In [1]: import numpy as np

In [2]: np.set_printoptions(precision=1, suppress=True, linewidth=140, floatmode="fixed")

In [3]: data = np.loadtxt("arr.csv", delimiter=",")

In [4]: data
Out[4]: 
array([[ -0.2,  -0.2,  -1.0,  -1.9, -22.0,   0.3,  -2.0],
       [ -1.0,  -0.3,   0.0,  -1.3,  22.0,  -0.3,   1.2],
       [ -1.3,  -0.1,  -1.1,   0.2,   8.0,   0.6,  -0.6],
       [ -1.0,  -0.4,   0.1,  -0.6,  -2.0,  -2.1,   0.2],
       [ -0.2,   1.1,  -0.8,   1.0,  12.0,   1.0,  -0.7],
       [ -1.6,   1.2,   0.0,  -1.1,  -8.0,  -1.4,  -0.8]])

In [5]: vec = np.array([2, 4, 1, 0, 0, -2, -3])

In [6]: data @ (2 * vec)
Out[6]: array([  6.4, -12.4,  -7.0,   0.2,   6.6,  13.6])

In [7]: np.sign((data @ vec).round(6))
Out[7]: array([ 1.0, -1.0, -1.0,  1.0,  1.0,  1.0])

In [8]: (data @ vec).argmax()
Out[8]: np.int64(5)

In [9]: data @ vec
Out[9]: array([ 3.2, -6.2, -3.5,  0.1,  3.3,  6.8])

In [10]: data @ np.eye(7)[4]
Out[10]: array([-22.0,  22.0,   8.0,  -2.0,  12.0,  -8.0])

In [11]: data * vec
Out[11]: 
array([[-0.4, -0.8, -1.0, -0.0, -0.0, -0.6,  6.0],
       [-2.0, -1.2,  0.0, -0.0,  0.0,  0.6, -3.6],
       [-2.6, -0.4, -1.1,  0.0,  0.0, -1.2,  1.8],
       [-2.0, -1.6,  0.1, -0.0, -0.0,  4.2, -0.6],
       [-0.4,  4.4, -0.8,  0.0,  0.0, -2.0,  2.1],
       [-3.2,  4.8,  0.0, -0.0, -0.0,  2.8,  2.4]])

In [12]: mat = np.load("m.npy")

In [13]: mat
Out[13]: 
array([[4, 0, 2, 5],
       [4, 0, 1, 5],
       [4, 0, 1, 5]])

In [14]: np.round(np.trace(np.linalg.pinv(mat) @ mat), 1)
Out[14]: np.float64(2.0)

In [15]: J = np.load("w.npy")

In [16]: J
Out[16]: 
array([[-41.0,  19.0,  15.0,   8.0],
       [-51.0,  26.0,  17.0,   9.0],
       [-51.0,  20.0,  21.0,  11.0],
       [-21.0,  11.0,   7.0,   4.0]])

In [17]: Uu, s, Vh = np.linalg.svd(J)

In [18]: np.argmax(s[:-1] / (s[1:] + 1e-6)) + 1
Out[18]: np.int64(3)

In [19]: A2 = Uu[:, :3] @ np.diag(s[:3]) @ Vh[:3]

In [20]: round(np.abs(J - A2).max(), 1)
Out[20]: np.float64(0.0)

In [21]: W = np.array([[-5, -5, 2, -4, -4],
    ...:     [-4, 2, -4, 3, 0],
    ...:     [3, 3, -1, 0, 3],
    ...:     [-2, 2, 2, 2, 4]])

In [22]: c = np.array([-1, 2, -1, -1, -3])

In [23]: H = np.maximum(J @ W + c, 0)

In [24]: H
Out[24]: 
array([[157.0, 306.0,   0.0, 236.0, 238.0],
       [183.0, 378.0,   0.0, 299.0, 288.0],
       [215.0, 382.0,   0.0, 285.0, 308.0],
       [ 73.0, 158.0,   0.0, 124.0, 118.0]])

In [25]: (H > 0).astype(int)
Out[25]: 
array([[1, 1, 0, 1, 1],
       [1, 1, 0, 1, 1],
       [1, 1, 0, 1, 1],
       [1, 1, 0, 1, 1]])

In [26]: (H > 0).mean(axis=0)
Out[26]: array([1.0, 1.0, 0.0, 1.0, 1.0])

In [27]: np.linalg.matrix_rank(H)
Out[27]: np.int64(3)

In [28]: basis = np.array([[2, -5], [5, -1], [3, -4], [-2, 2], [-4, -5]])

In [29]: H @ basis
Out[29]: 
array([[  420.0, -1809.0],
       [  506.0, -2135.0],
       [  538.0, -2427.0],
       [  216.0,  -865.0]])

In [30]: (H @ basis).round(6).argmax(axis=1)
Out[30]: array([0, 0, 0, 0])
